$ python3 -q
>>> import numpy as np
>>> np.set_printoptions(precision=2, suppress=True, linewidth=160, legacy="1.25")
>>> tidy = lambda a: np.round(a, 2) + 0
>>> other = np.array([[-4, -5, 3, -2, 0, -2, 5]])
>>> F = other.T @ other
>>> F
array([[ 16,  20, -12,   8,   0,   8, -20],
       [ 20,  25, -15,  10,   0,  10, -25],
       [-12, -15,   9,  -6,   0,  -6,  15],
       [  8,  10,  -6,   4,   0,   4, -10],
       [  0,   0,   0,   0,   0,   0,   0],
       [  8,  10,  -6,   4,   0,   4, -10],
       [-20, -25,  15, -10,   0, -10,  25]])
>>> np.linalg.cond(F) > 100
True
>>> tidy(np.linalg.norm(F, 2) / np.linalg.norm(F))
1.0
>>> np.linalg.matrix_power(F, 3)
array([[ 110224,  137780,  -82668,   55112,       0,   55112, -137780],
       [ 137780,  172225, -103335,   68890,       0,   68890, -172225],
       [ -82668, -103335,   62001,  -41334,       0,  -41334,  103335],
       [  55112,   68890,  -41334,   27556,       0,   27556,  -68890],
       [      0,       0,       0,       0,       0,       0,       0],
       [  55112,   68890,  -41334,   27556,       0,   27556,  -68890],
       [-137780, -172225,  103335,  -68890,       0,  -68890,  172225]])
>>> np.allclose(F @ F.T, F.T @ F)
True
>>> np.linalg.determinant(F)
Traceback (most recent call last):
  File "<python-input-10>", line 1, in <module>
    np.linalg.determinant(F)
    ^^^^^^^^^^^^^^^^^^^^^
AttributeError: module 'numpy.linalg' has no attribute 'determinant'
>>> np.allclose(F, F.T)
True
>>> left, sigma, VT = np.linalg.svd(F)
>>> vecs = VT[:(sigma > 1e-8).sum()]
>>> rng = np.random.default_rng(822910)
>>> x = F[0] + 4 * F[4] + rng.integers(2) * np.eye(7)[6]
>>> x
array([ 16.,  20., -12.,   8.,   0.,   8., -20.])
>>> tidy(vecs.T @ vecs)
array([[ 0.19,  0.24, -0.14,  0.1 ,  0.  ,  0.1 , -0.24],
       [ 0.24,  0.3 , -0.18,  0.12,  0.  ,  0.12, -0.3 ],
       [-0.14, -0.18,  0.11, -0.07,  0.  , -0.07,  0.18],
       [ 0.1 ,  0.12, -0.07,  0.05,  0.  ,  0.05, -0.12],
       [ 0.  ,  0.  ,  0.  ,  0.  ,  0.  ,  0.  ,  0.  ],
       [ 0.1 ,  0.12, -0.07,  0.05,  0.  ,  0.05, -0.12],
       [-0.24, -0.3 ,  0.18, -0.12,  0.  , -0.12,  0.3 ]])
>>> tidy(np.linalg.norm(x - vecs.T @ vecs @ x))
0.0
>>> tidy(np.diag(vecs.T @ vecs))
array([0.19, 0.3 , 0.11, 0.05, 0.  , 0.05, 0.3 ])
